% ipython --no-banner

In [1]: import numpy as np

In [2]: np.set_printoptions(precision=3, suppress=True, linewidth=160)

In [3]: K = np.load("dump.npy")

In [4]: K
Out[4]: 
array([[ -1. ,   0.6,   0.6,   0.2, -28. ,   0.6,   1.3,   0.4,  -0.5,   1.8,   0.3,   2.2],
       [  1.3,   2. ,  -0.1,  -0.6,  10. ,  -0.3,  -1. ,   1.5,  -1.2,   1.5,   0.9,   0. ],
       [  1.7,  -0.7,  -0.6,  -0.7,   2. ,  -1.3,  -0.8,   0.4,  -0.8,   0.2,   0.7,  -2.6],
       [  0.5,  -0.9,   0.2,   0.8,  28. ,   0.3,   1.4,   0.7,   0.5,  -0.7,   0.3,  -0.3],
       [  1.7,   0.6,  -1.1,   0.6, -24. ,   0.2,   0. ,  -0.5,   0.7,  -0.3,   1. ,  -0.1],
       [ -0.4,   0.7,   0.2,  -0.2, -30. ,   0.3,  -0.8,   0.9,  -1. ,  -1.3,  -0.1,   1.3],
       [  1.4,   0.1,   0.5,  -2.4,   2. ,  -1.1,  -0.2,   0.4,  -1. ,   0.1,  -0.2,   1.5],
       [ -0.3,  -0.3,  -1. ,   0.3, -40. ,   1.8,  -0.1,   0.2,  -1.9,  -0.8,   1.3,  -1.6],
       [ -0.5,  -0.2,  -0.8,   0. ,   0. ,   0.7,  -0.6,  -0.8,   0.5,  -0.4,  -0.9,  -0.5],
       [ -0.4,  -0.2,   1. ,  -0.7,  -4. ,  -1.2,   1.3,  -0.1,  -0.7,  -0.2,   0. ,   1.8]])

In [5]: vec = np.array([-2, -2, -2, 0, -1, -2, 2, -2, -1, -2, 1, 1])

In [6]: np.linalg.norm(K @ vec) <= np.linalg.norm(K, 2) * np.linalg.norm(vec) + 1e-9
Out[6]: np.True_

In [7]: (K * vec).sum(axis=1)
Out[7]: array([ 27.6, -21.7,  -4.1, -25.9,  23. ,  29.8,  -2.9,  42.2,   0.9,  11.3])

In [8]: K @ np.ones(12)
Out[8]: array([-21.5,  14. ,  -2.5,  30.8, -21.2, -30.4,   1.1, -42.4,  -3.5,  -3.4])

In [9]: K @ vec
Out[9]: array([ 27.6, -21.7,  -4.1, -25.9,  23. ,  29.8,  -2.9,  42.2,   0.9,  11.3])

In [10]: K @ (2 * vec)
Out[10]: array([ 55.2, -43.4,  -8.2, -51.8,  46. ,  59.6,  -5.8,  84.4,   1.8,  22.6])
